% python3 -q
>>> import numpy as np
>>> np.set_printoptions(precision=1, suppress=True, linewidth=200)
>>> def rnd(a):
...     return np.round(a, 1) + 0
... 
>>> F = np.load("run19.npy")
>>> F
array([[-1,  2,  8,  5],
       [ 5, -1,  2,  8],
       [ 8,  5, -1,  2],
       [ 2,  8,  5, -1]])
>>> vec = np.array([1, 1, -2, -1])
>>> h = np.maximum(F @ vec, 0)
>>> np.flatnonzero(h > 1e-9)
array([2, 3])
>>> np.maximum(F @ vec, 0) - np.maximum(-F @ vec, 0)
array([-20,  -8,  13,   1])
>>> np.linalg.matrix_rank(F, rtol=0.1)
np.int64(3)
>>> r = np.linalg.matrix_rank(F)
>>> r
np.int64(3)
>>> null = np.linalg.svd(F)[2][r:].T
>>> rnd(F @ null)
array([[0.],
       [0.],
       [0.],
       [0.]])
>>> rnd(null[:, 0] / null[np.abs(null[:, 0]).round(6).argmax(), 0])
array([ 1., -1.,  1., -1.])
>>> [int(np.linalg.matrix_rank(np.delete(F, i, axis=0))) for i in range(4)]
[3, 3, 3, 3]
>>> np.allclose(F @ null, 0)
True
>>> rng = np.random.default_rng(52432)
>>> z = rng.permutation(4)
>>> z
array([0, 2, 3, 1])
>>> other = F[z][:, z]
>>> rnd(np.sort(np.abs(np.linalg.eigvals(other))))
array([ 0. ,  9.5,  9.5, 14. ])
>>> rnd(np.linalg.det(other)), rnd(np.linalg.det(F[z]))
(np.float64(0.0), np.float64(0.0))
>>> np.allclose(other, F)
False
>>> np.diag(other)
array([-1, -1, -1, -1])
>>> np.trace(other)
np.int64(-4)
>>> other = np.array([[9, 8, 3], [3, 9, 8]])
>>> W2 = np.kron(other, F)
>>> W2
array([[-9, 18, 72, 45, -8, 16, 64, 40, -3,  6, 24, 15],
       [45, -9, 18, 72, 40, -8, 16, 64, 15, -3,  6, 24],
       [72, 45, -9, 18, 64, 40, -8, 16, 24, 15, -3,  6],
       [18, 72, 45, -9, 16, 64, 40, -8,  6, 24, 15, -3],
       [-3,  6, 24, 15, -9, 18, 72, 45, -8, 16, 64, 40],
       [15, -3,  6, 24, 45, -9, 18, 72, 40, -8, 16, 64],
       [24, 15, -3,  6, 72, 45, -9, 18, 64, 40, -8, 16],
       [ 6, 24, 15, -3, 18, 72, 45, -9, 16, 64, 40, -8]])
>>> sv = 5 * 0.2 ** np.arange(3)
>>> W0 = rng.normal(size=(19, 3)) * rng.permutation(sv)
>>> rnd(W0)
array([[ -0.5,  -0.2,  -3.9],
       [  0.3,  -0.1,   4. ],
       [  0.4,  -0.3,  -8.7],
       [ -2. ,   0. ,   8.4],
       [  0.4,  -0.1,   1.8],
       [ -1. ,  -0.1,   2.2],
       [  0.8,  -0.1,   5.6],
       [  1. ,  -0.1,  -7.5],
       [ -1.5,   0.2,   0.1],
       [  1.9,   0.1,   4.8],
       [  1.6,   0. ,   0.7],
       [  0.2,  -0.1,   2.2],
       [  1. ,   0.1,   4.4],
       [  1.3,  -0.2, -11.2],
       [  0.3,  -0.2,   4.1],
       [ -1. ,   0.1,  -2. ],
       [ -0.6,  -0.2,   4.8],
       [ -1.5,   0.3,  -1. ],
       [  0.9,   0. ,  -2.8]])
>>> z = W0[:, 2] > np.median(W0[:, 2])
>>> r0 = W0[z].mean(axis=0) - W0[~z].mean(axis=0)
>>> rnd((((W0 - W0.mean(axis=0)) @ r0 > 0) == z).mean())
np.float64(0.9)
>>> ((W0 - W0.mean(axis=0)) @ r0 > 0).astype(int)
array([0, 1, 0, 1, 1, 1, 1, 0, 0, 1, 1, 1, 1, 0, 1, 0, 1, 0, 0])
>>> X = np.array([[-0.3, 3.2, 14.5],
...     [-1.4, 4.0, 16.4],
...     [0.0, 5.3, 13.6],
...     [0.8, 4.5, 14.2],
...     [0.6, 3.4, 14.1],
...     [-0.2, 6.5, 15.3],
...     [1.7, 4.5, 14.2],
...     [-0.3, 5.3, 14.6],
...     [0.4, 5.3, 14.2],
...     [-0.8, 4.4, 13.8],
...     [0.2, 4.0, 15.5],
...     [1.4, 6.4, 13.7],
...     [-2.1, 5.4, 13.5]])
>>> U, sv, vt = np.linalg.svd(X)
>>> np.argmax(sv[:-1] / (sv[1:] + 1e-6)) + 1
np.int64(1)
>>> rnd(sv)
array([54.9,  3.9,  3.5])
>>> other = U[:, :1] @ np.diag(sv[:1]) @ vt[:1]
>>> rnd(np.abs(X - other).max())
np.float64(2.1)
>>> np.linalg.matrix_rank(other)
np.int64(1)
>>> rnd(np.linalg.norm(X - other) / np.linalg.norm(X))
np.float64(0.1)
>>> arr = np.load("sample4.npy")
>>> arr
array([[ 0.3, -1. , -1. ],
       [-3. , -0.7,  2. ],
       [ 0. , -1. , -0.7]])
>>> other = arr / np.linalg.norm(arr, axis=1, keepdims=True)
>>> cov = other @ other.T
>>> rnd(np.degrees(np.arccos(np.clip(cov[2, 1], -1, 1))))
np.float64(99.0)
>>> (np.abs(cov) > 0.9).astype(int)
array([[1, 0, 1],
       [0, 1, 0],
       [1, 0, 1]])
>>> (cov - 2 * np.eye(3)).round(6).argmax(axis=1)
array([2, 2, 0])
>>> K = np.load("w.npy")
>>> rnd(K)
array([[ 0.3,  0.4, -0.4, -0.7],
       [ 0.4,  0.7,  0.3,  0.4],
       [-0.4,  0.3,  0.7, -0.4],
       [-0.7,  0.4, -0.4,  0.3]])
>>> O = K.astype(float).copy()
>>> for j in range(4):
...     O[:, j] -= O[:, :j] @ (O[:, :j].T @ O[:, j])
...     O[:, j] /= np.linalg.norm(O[:, j])
... 
>>> rnd(O.T @ K)
array([[1., 0., 0., 0.],
       [0., 1., 0., 0.],
       [0., 0., 1., 0.],
       [0., 0., 0., 1.]])
>>> rnd(O)
array([[ 0.3,  0.4, -0.4, -0.7],
       [ 0.4,  0.7,  0.3,  0.4],
       [-0.4,  0.3,  0.7, -0.4],
       [-0.7,  0.4, -0.4,  0.3]])
>>> rnd(O.T @ O)
array([[1., 0., 0., 0.],
       [0., 1., 0., 0.],
       [0., 0., 1., 0.],
       [0., 0., 0., 1.]])
